$ python3 -q
>>> import numpy as np
>>> import numpy.linalg as la
>>> np.set_printoptions(precision=1, suppress=True, linewidth=100)
>>> M = np.load("a.npy")
>>> print(M)
[[-2 -2  2 -1  0 -1  2]
 [ 2 -2 -2  2 -1  0 -1]
 [-1  2 -2 -2  2 -1  0]
 [ 0 -1  2 -2 -2  2 -1]
 [-1  0 -1  2 -2 -2  2]
 [ 2 -1  0 -1  2 -2 -2]
 [-2  2 -1  0 -1  2 -2]]
>>> out = np.array([[1, -1, -1],
...     [1, 0, -2],
...     [3, -2, -2],
...     [-2, 2, 3],
...     [-1, -1, -1],
...     [-2, 2, 2],
...     [2, 1, -1]])
>>> out.T @ M.T
array([[ 10, -11,  -1,   5,   2,   1, -10],
       [ -4,   6,  -3,  -3,   7, -12,   7],
       [ -5,  14,  -9,  -1,   5,  -7,   7]])
>>> np.einsum("ij,ij->i", M, M)
array([18, 18, 18, 18, 18, 18, 18])
>>> def softmax(z):
...     e = np.exp(z - z.max(axis=-1, keepdims=True))
...     return e / e.sum(axis=-1, keepdims=True)
... 
>>> softmax(M).sum(axis=1)
array([1., 1., 1., 1., 1., 1., 1.])
>>> np.round(softmax(M[5]), 1) + 0
array([0.4, 0. , 0.1, 0. , 0.4, 0. , 0. ])
>>> att = M @ M.T / np.sqrt(7)
>>> np.round(softmax(att + np.triu(np.full(att.shape, -np.inf), 1)), 1) + 0
array([[1., 0., 0., 0., 0., 0., 0.],
       [0., 1., 0., 0., 0., 0., 0.],
       [0., 0., 1., 0., 0., 0., 0.],
       [0., 0., 0., 1., 0., 0., 0.],
       [0., 0., 0., 0., 1., 0., 0.],
       [0., 0., 0., 0., 0., 1., 0.],
       [0., 0., 0., 0., 0., 0., 1.]])
>>> np.round(softmax(att), 1) + 0
array([[1., 0., 0., 0., 0., 0., 0.],
       [0., 1., 0., 0., 0., 0., 0.],
       [0., 0., 1., 0., 0., 0., 0.],
       [0., 0., 0., 1., 0., 0., 0.],
       [0., 0., 0., 0., 1., 0., 0.],
       [0., 0., 0., 0., 0., 1., 0.],
       [0., 0., 0., 0., 0., 0., 1.]])
>>> np.round(softmax(att)[5] @ M, 1) + 0
array([ 2., -1.,  0., -1.,  2., -2., -2.])
>>> O, R = la.qr(M)
>>> O.round(1) + 0
array([[-0.5, -0.8, -0.1, -0.3,  0.3,  0.1,  0.1],
       [ 0.5, -0.3, -0.7, -0.1, -0.3,  0.3,  0. ],
       [-0.2,  0.4, -0.3, -0.7,  0. , -0.2, -0.3],
       [ 0. , -0.3,  0.4, -0.3, -0.8, -0.1,  0. ],
       [-0.2, -0.1, -0.4,  0.3, -0.2, -0.8,  0.1],
       [ 0.5,  0. ,  0.1, -0.4,  0.2, -0.4,  0.7],
       [-0.5,  0.3, -0.2,  0. , -0.3,  0.4,  0.7]])
>>> np.trace(O @ O.T)
np.float64(7.0)
>>> np.round(O @ R, 1) + 0
array([[-2., -2.,  2., -1.,  0., -1.,  2.],
       [ 2., -2., -2.,  2., -1.,  0., -1.],
       [-1.,  2., -2., -2.,  2., -1.,  0.],
       [ 0., -1.,  2., -2., -2.,  2., -1.],
       [-1.,  0., -1.,  2., -2., -2.,  2.],
       [ 2., -1.,  0., -1.,  2., -2., -2.],
       [-2.,  2., -1.,  0., -1.,  2., -2.]])
>>> round(abs(R[0, 0]), 1), np.round(la.norm(M[:, 0]), 1)
(np.float64(4.2), np.float64(4.2))
>>> data = np.load("data.npy")
>>> data
array([[-4,  3,  9, -9, -4,  2, -9],
       [-3,  5,  2,  3, -6, -2, -2],
       [-1,  3, -4,  3, -5, -1,  4],
       [ 6,  9,  7, -1, -3, -9,  7],
       [ 1, -7,  2, -4, -5,  0, -1],
       [-6,  5, -3, -7,  4,  4,  7],
       [ 3,  4,  6,  0, -6,  2, -3]])
>>> rng = np.random.default_rng(789915)
>>> z = rng.permutation(7)
>>> print(z)
[4 6 5 2 1 3 0]
>>> out = M[z][:, z]
>>> np.trace(out)
np.int64(-14)
>>> np.sort(np.abs(la.eigvals(out)))
array([1.5, 1.5, 2. , 5.2, 5.2, 5.7, 5.7])
>>> np.allclose(out, M)
False
>>> out
array([[-2,  2, -2, -1,  0,  2, -1],
       [-1, -2,  2, -1,  2,  0, -2],
       [ 2, -2, -2,  0, -1, -1,  2],
       [ 2,  0, -1, -2,  2, -2, -1],
       [-1, -1,  0, -2, -2,  2,  2],
       [-2, -1,  2,  2, -1, -2,  0],
       [ 0,  2, -1,  2, -2, -1, -2]])
>>> np.allclose(out, out.T)
False
>>> print(round(la.det(out), 1))
-3698.0
>>> round(float(np.abs(la.eigvals(out)).max()), 1)
5.7
>>> (out - out.T) / 2
array([[ 0. ,  1.5, -2. , -1.5,  0.5,  2. , -0.5],
       [-1.5,  0. ,  2. , -0.5,  1.5,  0.5, -2. ],
       [ 2. , -2. ,  0. ,  0.5, -0.5, -1.5,  1.5],
       [ 1.5,  0.5, -0.5,  0. ,  2. , -2. , -1.5],
       [-0.5, -1.5,  0.5, -2. ,  0. ,  1.5,  2. ],
       [-2. , -0.5,  1.5,  2. , -1.5,  0. ,  0.5],
       [ 0.5,  2. , -1.5,  1.5, -2. , -0.5,  0. ]])
>>> x0 = np.array([-2, 4, 3, 3, -5, -5, 4])
>>> (data * x0).sum(axis=1)
array([ -6,  73,  57, 130, -15, -10,  36])
>>> data @ np.ones(7)
array([-12.,  -3.,  -1.,  16., -14.,   4.,   6.])
>>> data @ (2 * x0)
array([-12, 146, 114, 260, -30, -20,  72])
>>> print(data @ x0)
[ -6  73  57 130 -15 -10  36]
>>> np.einsum("ij,j->i", data, x0)
array([ -6,  73,  57, 130, -15, -10,  36])
>>> np.allclose(data @ data.T, data.T @ data)
False
>>> np.sort(np.abs(la.eigvals(data)))
array([ 6.2,  6.7,  7. ,  7. , 10. , 10. , 14.4])
>>> print((data + data.T) / 2)
[[-4.   0.   4.  -1.5 -1.5 -2.  -3. ]
 [ 0.   5.   2.5  6.  -6.5  1.5  1. ]
 [ 4.   2.5 -4.   5.  -1.5 -2.   5. ]
 [-1.5  6.   5.  -1.  -3.5 -8.   3.5]
 [-1.5 -6.5 -1.5 -3.5 -5.   2.  -3.5]
 [-2.   1.5 -2.  -8.   2.   4.   4.5]
 [-3.   1.   5.   3.5 -3.5  4.5 -3. ]]
>>> data @ data
array([[ -99,  -49, -197,   83,   62,   48,   48],
       [  13,   73,  -22,   83,   -3,  -57,   44],
       [  30,   73,   51,   30,   -6,  -27,   -6],
       [   8,   79,  100,   70, -173,  -26, -132],
       [ -17,  -31,  -57,    0,   71,   48,   -7],
       [ -29,  -45,  -43,   23,  -16,   74,  -14],
       [ -57,   87,  -25,   13,  -10,   -6,   18]])
>>> np.trace(data)
np.int64(-8)
>>> K = np.load("layer7.npy")
>>> K
array([[0, 0, 0, 0, 0, 3, 2],
       [0, 0, 0, 3, 0, 0, 0],
       [0, 0, 0, 0, 0, 0, 0],
       [0, 0, 0, 0, 0, 0, 0],
       [2, 0, 1, 0, 0, 0, 1]])
>>> np.argsort(-la.norm(K, axis=0).round(6), kind="stable")[:3]
array([3, 5, 6])
>>> print([round(float(x), 1) for x in la.svd(K, compute_uv=False)[:3]])
[3.7, 3.0, 2.3]
>>> th = np.radians(15)
>>> R = np.eye(7)
>>> R[5, 5] = R[4, 4] = np.cos(th)
>>> R[5, 4], R[4, 5] = -np.sin(th), np.sin(th)
>>> R
array([[ 1. ,  0. ,  0. ,  0. ,  0. ,  0. ,  0. ],
       [ 0. ,  1. ,  0. ,  0. ,  0. ,  0. ,  0. ],
       [ 0. ,  0. ,  1. ,  0. ,  0. ,  0. ,  0. ],
       [ 0. ,  0. ,  0. ,  1. ,  0. ,  0. ,  0. ],
       [ 0. ,  0. ,  0. ,  0. ,  1. ,  0.3,  0. ],
       [ 0. ,  0. ,  0. ,  0. , -0.3,  1. ,  0. ],
       [ 0. ,  0. ,  0. ,  0. ,  0. ,  0. ,  1. ]])
>>> out = K @ R.T
>>> la.svd(K, compute_uv=False), la.svd(out, compute_uv=False)
(array([3.7, 3. , 2.3, 0. , 0. ]), array([3.7, 3. , 2.3, 0. , 0. ]))
>>> print(np.abs(out - K).max(axis=0))
[0.  0.  0.  0.  0.8 0.1 0. ]
>>> out
array([[0. , 0. , 0. , 0. , 0.8, 2.9, 2. ],
       [0. , 0. , 0. , 3. , 0. , 0. , 0. ],
       [0. , 0. , 0. , 0. , 0. , 0. , 0. ],
       [0. , 0. , 0. , 0. , 0. , 0. , 0. ],
       [2. , 0. , 1. , 0. , 0. , 0. , 1. ]])
>>> round(la.norm(K[3] - K[2]), 1)
np.float64(0.0)
>>> print(round(la.norm(K, 1), 1), round(la.norm(K, np.inf), 1))
3.0 5.0
>>> round(float(la.norm(K[3], 1)), 1), round(la.norm(K[3], np.inf), 1)
(0.0, np.float64(0.0))
>>> la.norm(K, axis=1).argmax()
np.int64(0)
>>> print(np.round(la.norm(K) ** 2 / la.norm(K, 2) ** 2, 1))
2.1
>>> la.norm(K, axis=0)
array([2. , 0. , 1. , 3. , 0. , 3. , 2.2])
>>> la.norm(K, axis=1)
array([3.6, 3. , 0. , 0. , 2.4])
>>> np.abs(np.diag(la.qr(K)[1])) > 1e-9
array([ True, False, False, False, False])
>>> np.unique(K.round(6), axis=0).shape
(4, 7)
>>> np.allclose(K[:-1].T @ la.lstsq(K[:-1].T, K[-1])[0], K[-1])
False
>>> rank = la.matrix_rank(K)
>>> rank
np.int64(3)
>>> N = la.svd(K)[2][rank:].T
>>> np.round(K @ N, 1) + 0
array([[0., 0., 0., 0.],
       [0., 0., 0., 0.],
       [0., 0., 0., 0.],
       [0., 0., 0., 0.],
       [0., 0., 0., 0.]])
>>> np.round(N @ N.T, 1) + 0
array([[ 0.3,  0. , -0.4,  0. ,  0. ,  0.2, -0.2],
       [ 0. ,  1. ,  0. ,  0. ,  0. ,  0. ,  0. ],
       [-0.4,  0. ,  0.8,  0. ,  0. ,  0.1, -0.1],
       [ 0. ,  0. ,  0. ,  0. ,  0. ,  0. ,  0. ],
       [ 0. ,  0. ,  0. ,  0. ,  1. ,  0. ,  0. ],
       [ 0.2,  0. ,  0.1,  0. ,  0. ,  0.3, -0.4],
       [-0.2,  0. , -0.1,  0. ,  0. , -0.4,  0.6]])
>>> la.matrix_rank(K.T @ K), la.matrix_rank(K @ K.T)
(np.int64(3), np.int64(3))
>>> [int(la.matrix_rank(K[:, :j + 1])) for j in range(7)]
[1, 1, 1, 2, 2, 3, 3]
>>> [int(la.matrix_rank(K[:i])) for i in range(1, len(K) + 1)]
[1, 2, 2, 2, 3]
>>> [int(la.matrix_rank(np.delete(K, i, axis=0))) for i in range(5)]
[2, 2, 3, 3, 2]
>>> print(np.allclose(K @ N, 0))
True
>>> E = np.triu(rng.random((6, 6)) < 0.4, 1).astype(int)
>>> E = E + E.T
>>> E
array([[0, 0, 1, 1, 0, 0],
       [0, 0, 0, 0, 1, 0],
       [1, 0, 0, 0, 0, 1],
       [1, 0, 0, 0, 1, 1],
       [0, 1, 0, 1, 0, 1],
       [0, 0, 1, 1, 1, 0]])
>>> # symmetric, so the eigenvalues are real
>>> U, sig, Vh = la.svd(E)
>>> V = Vh[:(sig > 1e-8).sum()]
>>> x0 = E[0] + 3 * E[4] + rng.integers(2) * np.eye(6)[4]
>>> x0
array([0., 3., 1., 4., 0., 3.])
>>> np.allclose(V.T @ V @ x0, x0)
True
>>> np.round(V.T @ V, 1) + 0
array([[ 0.6, -0.2,  0.1, -0.1,  0. ,  0.4],
       [-0.2,  0.5, -0.3,  0.2,  0. ,  0.3],
       [ 0.1, -0.3,  0.6,  0.4,  0. , -0.1],
       [-0.1,  0.2,  0.4,  0.6,  0. ,  0.1],
       [ 0. ,  0. ,  0. ,  0. ,  1. ,  0. ],
       [ 0.4,  0.3, -0.1,  0.1,  0. ,  0.6]])
>>> round(la.norm(x0 - V.T @ V @ x0), 1)
np.float64(0.0)
